>>> import numpy as np
>>> np.set_printoptions(precision=3, suppress=True, linewidth=160)
>>> def rnd(a):
...     return np.round(a, 3) + 0
... 
>>> arr = np.load("data.npy")
>>> arr
array([[5., 0., 4., 4., 4., 4., 0.],
       [0., 5., 0., 0., 0., 0., 4.],
       [4., 0., 5., 4., 4., 4., 0.],
       [4., 0., 4., 5., 4., 4., 0.],
       [4., 0., 4., 4., 5., 4., 0.],
       [4., 0., 4., 4., 4., 5., 0.],
       [0., 4., 0., 0., 0., 0., 5.]])
>>> # splits into 2 blocks
>>> evals, evecs = np.linalg.eigh(arr)
>>> x = np.array([-1, -1, 1, -2, -1, 1, -1])
>>> x @ arr @ x / (x @ x), rnd(evals[0]), evals[-1]
(np.float64(4.2), np.float64(1.0), np.float64(21.0))
>>> x @ arr @ x
np.float64(42.0)
>>> np.abs(arr).sum(axis=1).max(), np.abs(evals).max()
(np.float64(21.0), np.float64(21.0))
>>> rnd(evecs * np.abs(evals) @ evecs.T)
array([[5., 0., 4., 4., 4., 4., 0.],
       [0., 5., 0., 0., 0., 0., 4.],
       [4., 0., 5., 4., 4., 4., 0.],
       [4., 0., 4., 5., 4., 4., 0.],
       [4., 0., 4., 4., 5., 4., 0.],
       [4., 0., 4., 4., 4., 5., 0.],
       [0., 4., 0., 0., 0., 0., 5.]])
>>> rnd(np.linalg.eigvalsh(arr[1:, 1:]))
array([ 1.,  1.,  1.,  1.,  9., 17.])
>>> (np.sign(evecs[:, -1].round(6)) == np.sign(evecs[0, -1].round(6))).astype(int)
array([1, 0, 1, 1, 1, 1, 0])
>>> evals, evecs = np.linalg.eigh(arr)
>>> evals.sum(), np.trace(arr)
(np.float64(35.0), np.float64(35.0))
>>> rnd(evecs.T @ evecs)
array([[1., 0., 0., 0., 0., 0., 0.],
       [0., 1., 0., 0., 0., 0., 0.],
       [0., 0., 1., 0., 0., 0., 0.],
       [0., 0., 0., 1., 0., 0., 0.],
       [0., 0., 0., 0., 1., 0., 0.],
       [0., 0., 0., 0., 0., 1., 0.],
       [0., 0., 0., 0., 0., 0., 1.]])
>>> np.abs(evecs[:, -1]).round(6).argmax()
np.int64(0)
>>> rnd(evecs.T @ arr @ evecs)
array([[ 1.,  0.,  0.,  0.,  0.,  0.,  0.],
       [ 0.,  1.,  0.,  0.,  0.,  0.,  0.],
       [ 0.,  0.,  1.,  0.,  0.,  0.,  0.],
       [ 0.,  0.,  0.,  1.,  0.,  0.,  0.],
       [ 0.,  0.,  0.,  0.,  1.,  0.,  0.],
       [ 0.,  0.,  0.,  0.,  0.,  9.,  0.],
       [ 0.,  0.,  0.,  0.,  0.,  0., 21.]])
>>> rnd(np.linalg.eigvalsh(arr @ arr))
array([  1.,   1.,   1.,   1.,   1.,  81., 441.])
>>> np.unique(evals.round(6) + 0, return_counts=True)[1]
array([5, 1, 1])
>>> (evals > 1e-8).sum(), (evals < -1e-8).sum()
(np.int64(7), np.int64(0))
>>> rnd(np.abs(evecs[:, -1]))
array([0.447, 0.   , 0.447, 0.447, 0.447, 0.447, 0.   ])
>>> Y = np.linalg.inv(arr)
>>> rnd(arr @ Y)
array([[1., 0., 0., 0., 0., 0., 0.],
       [0., 1., 0., 0., 0., 0., 0.],
       [0., 0., 1., 0., 0., 0., 0.],
       [0., 0., 0., 1., 0., 0., 0.],
       [0., 0., 0., 0., 1., 0., 0.],
       [0., 0., 0., 0., 0., 1., 0.],
       [0., 0., 0., 0., 0., 0., 1.]])
>>> rnd(np.linalg.inv(Y))
array([[5., 0., 4., 4., 4., 4., 0.],
       [0., 5., 0., 0., 0., 0., 4.],
       [4., 0., 5., 4., 4., 4., 0.],
       [4., 0., 4., 5., 4., 4., 0.],
       [4., 0., 4., 4., 5., 4., 0.],
       [4., 0., 4., 4., 4., 5., 0.],
       [0., 4., 0., 0., 0., 0., 5.]])
>>> m1 = np.loadtxt("out14.csv", delimiter=",")
>>> m1
array([[ 0.,  0.,  0.,  0.,  2.,  0.],
       [ 0.,  0.,  0.,  0.,  0., -2.],
       [ 0.,  2.,  0.,  0.,  0.,  0.],
       [ 0.,  0.,  0., -2.,  0.,  0.],
       [-2.,  0.,  0.,  0.,  0.,  0.],
       [ 0.,  0., -2.,  0.,  0.,  0.]])
>>> np.unravel_index(np.abs(arr).argmax(), arr.shape)
(np.int64(0), np.int64(0))
>>> np.linalg.matrix_rank(arr)
np.int64(7)
>>> np.diff(arr, axis=0)
array([[-5.,  5., -4., -4., -4., -4.,  4.],
       [ 4., -5.,  5.,  4.,  4.,  4., -4.],
       [ 0.,  0., -1.,  1.,  0.,  0.,  0.],
       [ 0.,  0.,  0., -1.,  1.,  0.,  0.],
       [ 0.,  0.,  0.,  0., -1.,  1.,  0.],
       [-4.,  4., -4., -4., -4., -5.,  5.]])
>>> arr.sum(axis=0)
array([21.,  9., 21., 21., 21., 21.,  9.])
>>> np.abs(arr).max()
np.float64(5.0)
>>> rnd(arr.mean(axis=0))
array([3.   , 1.286, 3.   , 3.   , 3.   , 3.   , 1.286])
>>> rnd(np.linalg.svd(arr, compute_uv=False))
array([21.,  9.,  1.,  1.,  1.,  1.,  1.])
>>> np.count_nonzero(arr)
np.int64(29)
>>> rnd(np.linalg.norm(arr))
np.float64(22.956)
>>> Lm = np.linalg.cholesky(arr)
>>> np.linalg.eigvalsh(arr).min() > 0
np.True_
>>> rnd(np.diag(Lm) ** 2)
array([5.   , 5.   , 1.8  , 1.444, 1.308, 1.235, 1.8  ])
>>> rnd(np.prod(np.diag(Lm)) ** 2), rnd(np.linalg.det(arr))
(np.float64(189.0), np.float64(189.0))
>>> rnd(Lm)
array([[2.236, 0.   , 0.   , 0.   , 0.   , 0.   , 0.   ],
       [0.   , 2.236, 0.   , 0.   , 0.   , 0.   , 0.   ],
       [1.789, 0.   , 1.342, 0.   , 0.   , 0.   , 0.   ],
       [1.789, 0.   , 0.596, 1.202, 0.   , 0.   , 0.   ],
       [1.789, 0.   , 0.596, 0.37 , 1.144, 0.   , 0.   ],
       [1.789, 0.   , 0.596, 0.37 , 0.269, 1.111, 0.   ],
       [0.   , 1.789, 0.   , 0.   , 0.   , 0.   , 1.342]])
>>> Y = np.array([[1, 3], [3, -3], [-1, -3]])
>>> mat = np.kron(np.eye(3, dtype=int), Y)
>>> mat
array([[ 1,  3,  0,  0,  0,  0],
       [ 3, -3,  0,  0,  0,  0],
       [-1, -3,  0,  0,  0,  0],
       [ 0,  0,  1,  3,  0,  0],
       [ 0,  0,  3, -3,  0,  0],
       [ 0,  0, -1, -3,  0,  0],
       [ 0,  0,  0,  0,  1,  3],
       [ 0,  0,  0,  0,  3, -3],
       [ 0,  0,  0,  0, -1, -3]])
>>> x = np.array([4, -4, 4, 0, -2, -1])
>>> target = mat @ x
>>> rnd(np.linalg.pinv(mat) @ mat)
array([[1., 0., 0., 0., 0., 0.],
       [0., 1., 0., 0., 0., 0.],
       [0., 0., 1., 0., 0., 0.],
       [0., 0., 0., 1., 0., 0.],
       [0., 0., 0., 0., 1., 0.],
       [0., 0., 0., 0., 0., 1.]])
>>> rnd(np.linalg.lstsq(mat, target)[0])
array([ 4., -4.,  4.,  0., -2., -1.])
>>> target
array([-8, 24,  8,  4, 12, -4, -5, -3,  5])
>>> rng = np.random.default_rng(49975)
>>> target = target + 0.3 * rng.normal(size=9)
>>> rnd(target)
array([-7.668, 24.011,  7.908,  3.887, 12.003, -4.623, -5.156, -2.798,  5.306])
>>> coef, *_ = np.linalg.lstsq(mat, target)
>>> rnd(mat.T @ (target - mat @ coef))
array([0., 0., 0., 0., 0., 0.])
>>> rnd(coef)
array([ 4.056, -3.948,  4.064,  0.063, -2.007, -1.075])
>>> q, Rm = np.linalg.qr(mat)
>>> rnd(q)
array([[-0.302,  0.64 ,  0.   ,  0.   ,  0.   ,  0.   ],
       [-0.905, -0.426,  0.   ,  0.   ,  0.   ,  0.   ],
       [ 0.302, -0.64 ,  0.   ,  0.   ,  0.   ,  0.   ],
       [ 0.   ,  0.   , -0.302, -0.64 ,  0.   ,  0.   ],
       [ 0.   ,  0.   , -0.905,  0.426,  0.   ,  0.   ],
       [ 0.   ,  0.   ,  0.302,  0.64 ,  0.   ,  0.   ],
       [ 0.   ,  0.   ,  0.   ,  0.   , -0.302, -0.64 ],
       [ 0.   ,  0.   ,  0.   ,  0.   , -0.905,  0.426],
       [ 0.   ,  0.   ,  0.   ,  0.   ,  0.302,  0.64 ]])
>>> q.shape, Rm.shape
((9, 6), (6, 6))
>>> np.allclose(Rm.T @ Rm, mat.T @ mat)
True
>>> P = mat @ np.linalg.solve(mat.T @ mat, mat.T)
>>> rnd(np.linalg.eigvalsh(P))
array([0., 0., 0., 1., 1., 1., 1., 1., 1.])
>>> rnd(P)
array([[ 0.5,  0. , -0.5,  0. ,  0. ,  0. ,  0. ,  0. ,  0. ],
       [ 0. ,  1. ,  0. ,  0. ,  0. ,  0. ,  0. ,  0. ,  0. ],
       [-0.5,  0. ,  0.5,  0. ,  0. ,  0. ,  0. ,  0. ,  0. ],
       [ 0. ,  0. ,  0. ,  0.5,  0. , -0.5,  0. ,  0. ,  0. ],
       [ 0. ,  0. ,  0. ,  0. ,  1. ,  0. ,  0. ,  0. ,  0. ],
       [ 0. ,  0. ,  0. , -0.5,  0. ,  0.5,  0. ,  0. ,  0. ],
       [ 0. ,  0. ,  0. ,  0. ,  0. ,  0. ,  0.5,  0. , -0.5],
       [ 0. ,  0. ,  0. ,  0. ,  0. ,  0. ,  0. ,  1. ,  0. ],
       [ 0. ,  0. ,  0. ,  0. ,  0. ,  0. , -0.5,  0. ,  0.5]])
>>> np.allclose(P @ P, P)
True
>>> Y = mat / np.linalg.norm(mat, axis=1, keepdims=True)
>>> C2 = Y @ Y.T
>>> rnd(np.linalg.norm(Y, axis=1))
array([1., 1., 1., 1., 1., 1., 1., 1., 1.])
>>> rnd(C2[2])
array([-1.   ,  0.447,  1.   ,  0.   ,  0.   ,  0.   ,  0.   ,  0.   ,  0.   ])
>>> data = np.loadtxt("arr.csv", delimiter=",")
>>> data
array([[-0.557, -1.038,  2.353,  1.477, -1.812],
       [ 0.689, -5.452,  0.384, -2.524, -0.306],
       [ 1.621, -0.677,  0.38 ,  2.334,  1.438],
       [ 1.129,  2.997,  4.843, -1.485, -1.047],
       [-1.865, -0.27 ,  0.795,  2.952, -6.234],
       [ 2.273,  1.134, -0.762,  1.374, -3.078],
       [-3.125,  3.885,  5.52 ,  0.434,  3.143],
       [-1.309, -1.106,  0.362,  1.333,  2.832],
       [-0.034, -2.057,  3.09 , -1.627, -1.652],
       [-4.064, -0.672, -0.661,  0.356, -3.755],
       [ 0.94 ,  2.343,  3.849,  1.466, -2.895],
       [-1.987, -4.186, -3.892,  0.757,  1.846],
       [ 2.026, -0.751,  2.197,  2.56 , -0.944],
       [-3.656, -6.839,  1.278,  0.028, -0.125],
       [-2.319,  1.769, -0.501, -0.355, -0.854],
       [ 2.801,  0.663,  3.928, -2.572,  1.938],
       [-0.7  ,  1.666,  2.047,  2.064,  1.958],
       [-4.764,  6.867,  4.182,  0.76 ,  1.987],
       [ 3.522,  2.898, -2.746,  1.482,  2.449],
       [-2.263,  1.208, -2.119,  1.767, -3.452],
       [ 3.981,  4.029,  1.218, -3.851, -0.854],
       [ 2.025,  0.834, -2.126, -4.342, -3.241],
       [ 1.03 ,  1.332,  2.161,  0.541,  1.935],
       [-2.01 ,  4.829,  4.559, -2.907, -0.314],
       [-2.711,  2.988,  1.324, -1.458, -0.467],
       [-1.968, -2.603,  1.868, -0.837, -0.834]])
>>> dist = np.linalg.norm(data[:, None] - data[None], axis=-1)
>>> rnd(dist[:5, :5])
array([[0.   , 6.572, 4.479, 5.889, 5.144],
       [6.572, 0.   , 7.093, 9.648, 9.933],
       [4.479, 7.093, 0.   , 7.377, 8.469],
       [5.889, 9.648, 7.377, 0.   , 9.089],
       [5.144, 9.933, 8.469, 9.089, 0.   ]])
>>> M = np.loadtxt("case6.csv", delimiter=",")
>>> M
array([[ 5.,  4.,  4.,  5.,  3.],
       [ 6.,  9.,  5.,  3.,  5.],
       [ 0.,  0.,  0.,  0.,  0.],
       [ 2.,  5.,  2.,  0.,  4.],
       [ 7.,  9.,  6.,  5.,  7.],
       [ 0.,  0.,  0.,  0.,  0.],
       [ 2.,  5.,  2.,  0.,  4.],
       [ 0.,  0.,  0.,  0.,  0.],
       [ 0.,  0.,  0.,  0.,  0.],
       [ 4.,  2.,  3.,  2.,  0.],
       [ 5.,  4.,  4.,  5.,  3.],
       [ 4.,  4.,  3.,  3.,  1.],
       [ 0.,  0.,  0.,  0.,  0.],
       [ 7.,  7.,  9.,  5.,  9.],
       [ 6.,  9.,  5.,  3.,  5.],
       [ 0.,  0.,  0.,  0.,  0.],
       [ 5.,  4.,  7.,  6.,  6.],
       [ 4.,  2.,  3.,  2.,  0.],
       [ 9.,  8.,  7.,  8.,  4.],
       [ 7.,  9.,  9.,  6., 10.],
       [ 0.,  0.,  0.,  0.,  0.]])
>>> # rows 2 and 5 are equal
>>> Y = np.c_[mat[:, :2] @ np.array([[0, 0], [0, -2]]), np.array([2, 2, 0, -1, 0, 0, -3, 1, -1])]
>>> Y
array([[ 0, -6,  2],
       [ 0,  6,  2],
       [ 0,  6,  0],
       [ 0,  0, -1],
       [ 0,  0,  0],
       [ 0,  0,  0],
       [ 0,  0, -3],
       [ 0,  0,  1],
       [ 0,  0, -1]])
>>> np.linalg.matrix_rank(np.c_[mat, Y])
np.int64(7)
>>> rnd(np.linalg.lstsq(mat, Y[:, 0])[0])
array([0., 0., 0., 0., 0., 0.])
>>> Ac = (M - M.mean(axis=0)) / M.std(axis=0)
>>> Ac.std(axis=0)
array([1., 1., 1., 1., 1.])
>>> coef = np.linalg.lstsq(np.delete(Ac, 0, axis=1), Ac[:, 0])[0]
>>> np.abs(coef).argmax()
np.int64(1)
>>> rnd(1 - np.var(Ac[:, 0] - np.delete(Ac, 0, axis=1) @ coef))
np.float64(0.991)
>>> rnd(coef)
array([ 0.576,  0.725,  0.242, -0.553])
